>>> import numpy as np
>>> from numpy import linalg as LA
>>> np.set_printoptions(precision=1, suppress=True, linewidth=200, sign=" ")
>>> J = np.array([[1, 1, -2, -1, 0, -1, 0, 1],
...     [-1, 2, 1, -1, 0, 1, -2, -1],
...     [2, 0, 0, 2, -1, -1, -2, -2],
...     [-2, 1, 2, 0, 0, -2, 2, 2]])
>>> J[:, 6] = 5 * J[:, 7]
>>> J
array([[  1,   1,  -2,  -1,   0,  -1,   5,   1],
       [ -1,   2,   1,  -1,   0,   1,  -5,  -1],
       [  2,   0,   0,   2,  -1,  -1, -10,  -2],
       [ -2,   1,   2,   0,   0,  -2,  10,   2]])
>>> w1 = np.array([[0, 1, 1],
...     [1, 1, 0],
...     [1, 1, 1],
...     [2, 0, 2],
...     [1, 1, 2],
...     [0, 1, 0],
...     [2, 2, 0],
...     [1, 2, 1]])
>>> beta = np.array([-1, -3, 0])
>>> H = np.maximum(J @ w1 + beta, 0)
>>> (H > 0).mean(axis=0)
array([ 0.5,  0.5,  0.5])
>>> H
array([[  7,   8,   0],
       [  0,   0,   0],
       [  0,   0,   2],
       [ 24,  20,   2]])
>>> (H > 0).astype(int)
array([[ 1,  1,  0],
       [ 0,  0,  0],
       [ 0,  0,  1],
       [ 1,  1,  1]])
>>> LA.matrix_rank(H)
np.int64(3)
>>> W2 = np.array([[-3, -3, 2], [3, -2, 0], [3, -2, 2]])
>>> print((H @ W2).round(6).argmax(axis=1))
[ 2  0  0  2]
>>> w1 @ W2
array([[  6,  -4,   2],
       [  0,  -5,   2],
       [  3,  -7,   4],
       [  0, -10,   8],
       [  6,  -9,   6],
       [  3,  -2,   0],
       [  0, -10,   4],
       [  6,  -9,   4]])
>>> H @ W2
array([[   3,  -37,   14],
       [   0,    0,    0],
       [   6,   -4,    4],
       [  -6, -116,   52]])
>>> left, sig, vt = LA.svd(H)
>>> np.argmax(sig[:-1] / (sig[1:] + 1e-6)) + 1
np.int64(1)
>>> sig
array([ 33. ,   2.2,   1.4])
>>> Y = left[:, :1] @ np.diag(sig[:1]) @ vt[:1]
>>> round(np.abs(H - Y).max(), 1)
np.float64(2.0)
>>> print(round(float(LA.norm(H - Y, 2)), 1), round(sig[1], 1))
2.2 2.2
>>> LA.matrix_rank(H, rtol=0.05)
np.int64(2)
>>> Y.round(1) + 0
array([[  7.9,   6.8,   0.6],
       [  0. ,   0. ,   0. ],
       [  0.1,   0.1,   0. ],
       [ 23.7,  20.4,   1.8]])
>>> r = LA.matrix_rank(Y)
>>> r
np.int64(1)
>>> N = LA.svd(Y)[2][r:].T
>>> np.round(Y @ N, 1) + 0
array([[ 0.,  0.],
       [ 0.,  0.],
       [ 0.,  0.],
       [ 0.,  0.]])
>>> np.allclose(Y @ N, 0)
True
>>> np.round(N @ N.T, 1) + 0
array([[ 0.4, -0.5,  0. ],
       [-0.5,  0.6,  0. ],
       [ 0. ,  0. ,  1. ]])
>>> left, sig, vt = LA.svd(J, full_matrices=False)
>>> np.cumsum(sig ** 2) / np.sum(sig ** 2)
array([ 0.9,  0.9,  1. ,  1. ])
>>> np.round(left.T @ left, 1) + 0
array([[ 1.,  0.,  0.,  0.],
       [ 0.,  1.,  0.,  0.],
       [ 0.,  0.,  1.,  0.],
       [ 0.,  0.,  0.,  1.]])
>>> np.round(vt @ vt.T, 1) + 0
array([[ 1.,  0.,  0.,  0.],
       [ 0.,  1.,  0.,  0.],
       [ 0.,  0.,  1.,  0.],
       [ 0.,  0.,  0.,  1.]])
>>> sig
array([ 16.4,   3.9,   3.2,   2.5])
>>> th = np.radians(15)
>>> Rm = np.eye(8)
>>> Rm[3, 3] = Rm[4, 4] = np.cos(th)
>>> Rm[3, 4], Rm[4, 3] = -np.sin(th), np.sin(th)
>>> Rm
array([[ 1. ,  0. ,  0. ,  0. ,  0. ,  0. ,  0. ,  0. ],
       [ 0. ,  1. ,  0. ,  0. ,  0. ,  0. ,  0. ,  0. ],
       [ 0. ,  0. ,  1. ,  0. ,  0. ,  0. ,  0. ,  0. ],
       [ 0. ,  0. ,  0. ,  1. , -0.3,  0. ,  0. ,  0. ],
       [ 0. ,  0. ,  0. ,  0.3,  1. ,  0. ,  0. ,  0. ],
       [ 0. ,  0. ,  0. ,  0. ,  0. ,  1. ,  0. ,  0. ],
       [ 0. ,  0. ,  0. ,  0. ,  0. ,  0. ,  1. ,  0. ],
       [ 0. ,  0. ,  0. ,  0. ,  0. ,  0. ,  0. ,  1. ]])
>>> Y = J @ Rm.T
>>> print(round(LA.det(Rm), 1), np.round(np.trace(Rm), 1))
1.0 7.9
>>> np.allclose(J @ J.T, Y @ Y.T)
True
>>> E = np.array([[4, 0, -2, 2, 2],
...     [0, 0, 0, 0, 0],
...     [-2, 0, 1, -1, -1],
...     [2, 0, -1, 1, 1],
...     [2, 0, -1, 1, 1]])
>>> # looks like rank 1
>>> r = LA.matrix_rank(E)
>>> r
np.int64(1)
>>> N = LA.svd(E)[2][r:].T
>>> np.round(E @ N, 1) + 0
array([[ 0.,  0.,  0.,  0.],
       [ 0.,  0.,  0.,  0.],
       [ 0.,  0.,  0.,  0.],
       [ 0.,  0.,  0.,  0.],
       [ 0.,  0.,  0.,  0.]])
>>> [int(LA.matrix_rank(E[:i])) for i in range(1, len(E) + 1)]
[1, 1, 1, 1, 1]
>>> N.shape
(5, 4)
>>> [int(LA.matrix_rank(E[:, :j + 1])) for j in range(5)]
[1, 1, 1, 1, 1]
>>> print([int(LA.matrix_rank(np.delete(E, i, axis=0))) for i in range(5)])
[1, 1, 1, 1, 1]
>>> left, sig, vt = LA.svd(E)
>>> vecs = vt[:(sig > 1e-8).sum()]
>>> rng = np.random.default_rng(8114)
>>> vec = E[0] + -1 * E[4] + rng.integers(2) * np.eye(5)[1]
>>> print(vec)
[ 2.  1. -1.  1.  1.]
>>> np.diag(vecs.T @ vecs)
array([ 0.6,  0. ,  0.1,  0.1,  0.1])
>>> ev, vecs = LA.eigh(E)
>>> vec = np.array([2, 0, 3, -2, -2])
>>> (np.sign(vecs[:, -1].round(6)) == np.sign(vecs[0, -1].round(6))).astype(int)
array([ 1,  0,  0,  1,  1])
>>> np.round(vecs * np.maximum(ev, 0) @ vecs.T, 1) + 0
array([[ 4.,  0., -2.,  2.,  2.],
       [ 0.,  0.,  0.,  0.,  0.],
       [-2.,  0.,  1., -1., -1.],
       [ 2.,  0., -1.,  1.,  1.],
       [ 2.,  0., -1.,  1.,  1.]])
>>> np.round(vecs * np.abs(ev) @ vecs.T, 1) + 0
array([[ 4.,  0., -2.,  2.,  2.],
       [ 0.,  0.,  0.,  0.,  0.],
       [-2.,  0.,  1., -1., -1.],
       [ 2.,  0., -1.,  1.,  1.],
       [ 2.,  0., -1.,  1.,  1.]])
>>> np.round(LA.eigvalsh(E[1:, 1:]), 1) + 0
array([ 0.,  0.,  0.,  3.])
>>> print(np.abs(E).sum(axis=1).max(), np.abs(ev).max())
10 7.0
>>> X = 3 * np.eye(8) + np.eye(8, k=1)
>>> X
array([[ 3.,  1.,  0.,  0.,  0.,  0.,  0.,  0.],
       [ 0.,  3.,  1.,  0.,  0.,  0.,  0.,  0.],
       [ 0.,  0.,  3.,  1.,  0.,  0.,  0.,  0.],
       [ 0.,  0.,  0.,  3.,  1.,  0.,  0.,  0.],
       [ 0.,  0.,  0.,  0.,  3.,  1.,  0.,  0.],
       [ 0.,  0.,  0.,  0.,  0.,  3.,  1.,  0.],
       [ 0.,  0.,  0.,  0.,  0.,  0.,  3.,  1.],
       [ 0.,  0.,  0.,  0.,  0.,  0.,  0.,  3.]])
>>> # triangular: eigenvalues sit on the diagonal
>>> Y = np.array([[-4, 0],
...     [-4, -4],
...     [2, 1],
...     [-4, 3],
...     [-5, 2],
...     [-1, -2],
...     [1, 0],
...     [-5, 5]])
>>> LA.matrix_rank(J @ Y)
np.int64(2)
>>> print(np.einsum("ik,kj->ij", J, Y))
[[ -7  -2]
 [  1 -17]
 [-10  -4]
 [ 10  12]]
>>> print(np.einsum("ij,ij->i", J, J))
[  34   34  114  117]
>>> np.einsum("ik,kj->ji", J, Y)
array([[ -7,   1, -10,  10],
       [ -2, -17,  -4,  12]])
>>> th = np.radians(30)
>>> Rm = np.eye(8)
>>> Rm[1, 1] = Rm[6, 6] = np.cos(th)
>>> Rm[1, 6], Rm[6, 1] = -np.sin(th), np.sin(th)
>>> Rm
array([[ 1. ,  0. ,  0. ,  0. ,  0. ,  0. ,  0. ,  0. ],
       [ 0. ,  0.9,  0. ,  0. ,  0. ,  0. , -0.5,  0. ],
       [ 0. ,  0. ,  1. ,  0. ,  0. ,  0. ,  0. ,  0. ],
       [ 0. ,  0. ,  0. ,  1. ,  0. ,  0. ,  0. ,  0. ],
       [ 0. ,  0. ,  0. ,  0. ,  1. ,  0. ,  0. ,  0. ],
       [ 0. ,  0. ,  0. ,  0. ,  0. ,  1. ,  0. ,  0. ],
       [ 0. ,  0.5,  0. ,  0. ,  0. ,  0. ,  0.9,  0. ],
       [ 0. ,  0. ,  0. ,  0. ,  0. ,  0. ,  0. ,  1. ]])
>>> Y = X @ Rm.T
>>> np.abs(Y - X).max(axis=0)
array([ 0. ,  1.5,  0. ,  0. ,  0. ,  0. ,  1.5,  0. ])
>>> np.allclose(X @ X.T, Y @ Y.T)
True
>>> LA.svd(X, compute_uv=False), LA.svd(Y, compute_uv=False)
(array([ 4. ,  3.8,  3.6,  3.3,  3. ,  2.6,  2.3,  2.1]), array([ 4. ,  3.8,  3.6,  3.3,  3. ,  2.6,  2.3,  2.1]))
>>> Y
array([[ 3. ,  0.9,  0. ,  0. ,  0. ,  0. ,  0.5,  0. ],
       [ 0. ,  2.6,  1. ,  0. ,  0. ,  0. ,  1.5,  0. ],
       [ 0. ,  0. ,  3. ,  1. ,  0. ,  0. ,  0. ,  0. ],
       [ 0. ,  0. ,  0. ,  3. ,  1. ,  0. ,  0. ,  0. ],
       [ 0. ,  0. ,  0. ,  0. ,  3. ,  1. ,  0. ,  0. ],
       [ 0. , -0.5,  0. ,  0. ,  0. ,  3. ,  0.9,  0. ],
       [ 0. , -1.5,  0. ,  0. ,  0. ,  0. ,  2.6,  1. ],
       [ 0. ,  0. ,  0. ,  0. ,  0. ,  0. ,  0. ,  3. ]])
